$ python3 -q
>>> import numpy as np
>>> import numpy.linalg as la
>>> np.set_printoptions(suppress=True, linewidth=140)
>>> out = np.array([[3, 3], [1, 2]])
>>> Z = np.array([[1, 1, 2], [1, 1, 1], [0, 1, 1]])
>>> arr = np.kron(out, Z)
>>> arr
array([[3, 3, 6, 3, 3, 6],
       [3, 3, 3, 3, 3, 3],
       [0, 3, 3, 0, 3, 3],
       [1, 1, 2, 2, 2, 4],
       [1, 1, 1, 2, 2, 2],
       [0, 1, 1, 0, 2, 2]])
>>> def softmax(z):
...     e = np.exp(z - z.max(axis=-1, keepdims=True))
...     return e / e.sum(axis=-1, keepdims=True)
... 
>>> np.round(softmax(arr[0] + 4), 4)
array([0.0226, 0.0226, 0.4547, 0.0226, 0.0226, 0.4547])
>>> np.round(softmax(10 * arr[0]), 4) + 0
array([0. , 0. , 0.5, 0. , 0. , 0.5])
>>> np.round(softmax(arr).sum(axis=1), 4)
array([1., 1., 1., 1., 1., 1.])
>>> np.round(softmax(arr[0]), 4)
array([0.0226, 0.0226, 0.4547, 0.0226, 0.0226, 0.4547])
>>> scores = arr @ arr.T / np.sqrt(6)
>>> softmax(scores).round(6).argmax(axis=1)
array([0, 0, 0, 0, 0, 0])
>>> np.round(softmax(scores)[0] @ arr, 4)
array([3., 3., 6., 3., 3., 6.])
>>> rng = np.random.default_rng(3699)
>>> labels = rng.permutation(6)
>>> labels
array([5, 1, 4, 2, 0, 3])
>>> out = arr[labels][:, labels]
>>> np.trace(out)
np.int64(15)
>>> np.allclose(out, arr)
False
>>> round(la.det(out), 4), np.round(la.det(arr[labels]), 4)
(np.float64(27.0), np.float64(27.0))
>>> out
array([[2, 1, 2, 1, 0, 0],
       [3, 3, 3, 3, 3, 3],
       [2, 1, 2, 1, 1, 2],
       [3, 3, 3, 3, 0, 0],
       [6, 3, 3, 6, 3, 3],
       [4, 1, 2, 2, 1, 2]])
>>> round(la.det(arr), 4)
np.float64(27.0)
>>> round(np.abs(la.eigvals(arr)).max(), 4)
np.float64(11.9156)
>>> x = np.array([1, 2, 1, -2, 1, -3])
>>> target = arr @ x
>>> target
array([-6,  0,  3, -9, -4, -1])
>>> np.round(la.solve(arr, target), 4)
array([ 1.,  2.,  1., -2.,  1., -3.])
>>> np.round(la.solve(arr, target + arr[:, 1]), 4)
array([ 1.,  3.,  1., -2.,  1., -3.])
>>> np.round(la.solve(arr.T, arr[2]), 4)
array([ 0.,  0.,  1.,  0.,  0., -0.])
>>> out = arr + rng.integers(-2, 3, (6, 1)) @ rng.integers(-2, 3, (1, 6))
>>> out
array([[ 7,  1,  2, -1,  7,  2],
       [ 5,  2,  1,  1,  5,  1],
       [ 4,  1, -1, -4,  7, -1],
       [ 5, -1, -2, -2,  6,  0],
       [-3,  3,  5,  6, -2,  6],
       [ 0,  1,  1,  0,  2,  2]])
>>> np.abs(out - arr).sum(axis=1)
array([22, 11, 22, 22, 22,  0])
>>> data = np.load("data.npy")
>>> data
array([[ -4,   3, -13,   0,   4],
       [  3,  14,  -1,  -3,  -2],
       [-13,  -1,   6,  -7,  13],
       [  0,  -3,  -7, -14,  -9],
       [  4,  -2,  13,  -9,  -2]])
>>> np.allclose(data @ data.T, data.T @ data)
True
>>> la.matrix_power(data, 2)
array([[ 210,   35,   23,   46, -199],
       [  35,  219,  -64,   25,    2],
       [  23,  -64,  424,  -58,   65],
       [  46,   25,  -58,  335,   59],
       [-199,    2,   65,   59,  274]])
>>> np.round(la.det(data), 4)
np.float64(286184.0)
>>> data @ data
array([[ 210,   35,   23,   46, -199],
       [  35,  219,  -64,   25,    2],
       [  23,  -64,  424,  -58,   65],
       [  46,   25,  -58,  335,   59],
       [-199,    2,   65,   59,  274]])
>>> round(np.abs(la.eigvals(data)).max(), 4)
np.float64(22.1854)
>>> np.allclose(data, data.T)
True
